% ipython --no-banner

In [1]: import numpy as np

In [2]: np.set_printoptions(precision=2, suppress=True, linewidth=140, floatmode="fixed")

In [3]: K = np.array([[-1.0, 1.0, 0.0], [0.0, -1.0, 1.0], [0.0, 0.0, -1.0]])

In [4]: np.prod(np.diag(K)), round(float(np.linalg.det(K)), 2)
Out[4]: (np.float64(-1.0), -1.0)

In [5]: [int(np.linalg.matrix_rank(np.linalg.matrix_power(K, p))) for p in range(1, 4)]
Out[5]: [3, 3, 3]

In [6]: x = np.array([3, 0, 2])

In [7]: rhs = K @ x

In [8]: rhs
Out[8]: array([-3.00,  2.00, -2.00])

In [9]: np.linalg.solve(K.T, K[2])
Out[9]: array([-0.00, -0.00,  1.00])

In [10]: np.linalg.solve(K, rhs + K[:, 1])
Out[10]: array([3.00, 1.00, 2.00])

In [11]: np.linalg.solve(K, 3 * rhs)
Out[11]: array([ 9.00, -0.00,  6.00])

In [12]: np.linalg.solve(K, rhs)
Out[12]: array([ 3.00, -0.00,  2.00])

In [13]: J = np.load("arr.npy")

In [14]: J
Out[14]: 
array([[  3.62, -13.06,  -2.06],
       [  2.76, -10.93,  -2.17],
       [  2.74, -10.90,  -2.18],
       [  1.77,  -8.53,  -2.25],
       [  0.03,  -4.09,  -2.02],
       [ -0.01,  -3.96,  -1.99],
       [ -0.37,  -2.68,  -1.69],
       [ -0.43,  -2.38,  -1.59],
       [ -0.44,  -2.33,  -1.57],
       [ -0.48,  -2.04,  -1.45],
       [ -0.47,  -1.16,  -0.97],
       [ -0.27,  -0.50,  -0.46],
       [ -0.08,  -0.12,  -0.12],
       [  1.21,   1.35,   1.46],
       [  1.38,   1.51,   1.63],
       [  2.17,   2.25,   2.40],
       [  2.61,   2.66,   2.80],
       [  2.89,   2.93,   3.05],
       [  3.90,   3.90,   3.91],
       [  4.26,   4.26,   4.22],
       [  8.22,   8.77,   7.29],
       [  9.63,  10.61,   8.31],
       [ 10.19,  11.38,   8.72],
       [ 10.77,  12.20,   9.13],
       [ 11.50,  13.26,   9.65]])

In [15]: P = J @ np.linalg.solve(J.T @ J, J.T)

In [16]: np.round(np.linalg.eigvalsh(P), 2) + 0
Out[16]: 
array([0.00, 0.00, 0.00, 0.00, 0.00, 0.00, 0.00, 0.00, 0.00, 0.00, 0.00, 0.00, 0.00, 0.00, 0.00, 0.00, 0.00, 0.00, 0.00, 0.00, 0.00, 0.00,
       1.00, 1.00, 1.00])

In [17]: np.allclose(P @ P, P)
Out[17]: True

In [18]: P @ J[:, 1]
Out[18]: 
array([-13.06, -10.93, -10.90,  -8.53,  -4.09,  -3.96,  -2.68,  -2.38,  -2.33,  -2.04,  -1.16,  -0.50,  -0.12,   1.35,   1.51,   2.25,
         2.66,   2.93,   3.90,   4.26,   8.77,  10.61,  11.38,  12.20,  13.26])

In [19]: x = np.array([-3, 1, 3])

In [20]: rhs = J @ x

In [21]: np.linalg.lstsq(J, rhs)[0]
Out[21]: array([-3.00,  1.00,  3.00])

In [22]: np.linalg.solve(J.T @ J, J.T @ rhs)
Out[22]: array([-3.00,  1.00,  3.00])

In [23]: rng = np.random.default_rng(277277)

In [24]: rhs = rhs + 0.02 * rng.normal(size=25)

In [25]: rhs
Out[25]: 
array([-30.10, -25.73, -25.67, -20.62, -10.22,  -9.89,  -6.66,  -5.86,  -5.72,  -4.93,  -2.66,  -1.08,  -0.23,   2.10,   2.25,   2.99,
         3.23,   3.43,   3.92,   4.13,   5.98,   6.63,   6.98,   7.25,   7.71])

In [26]: c, *_ = np.linalg.lstsq(J, rhs)

In [27]: [round(float(np.linalg.norm(np.linalg.solve(J.T @ J + lam * np.eye(3), J.T @ rhs))), 2) for lam in (0, 1, 10, 100)]
Out[27]: [4.36, 3.79, 2.63, 1.98]

In [28]: c
Out[28]: array([-3.00,  1.00,  3.00])

In [29]: c.round()
Out[29]: array([-3.00,  1.00,  3.00])
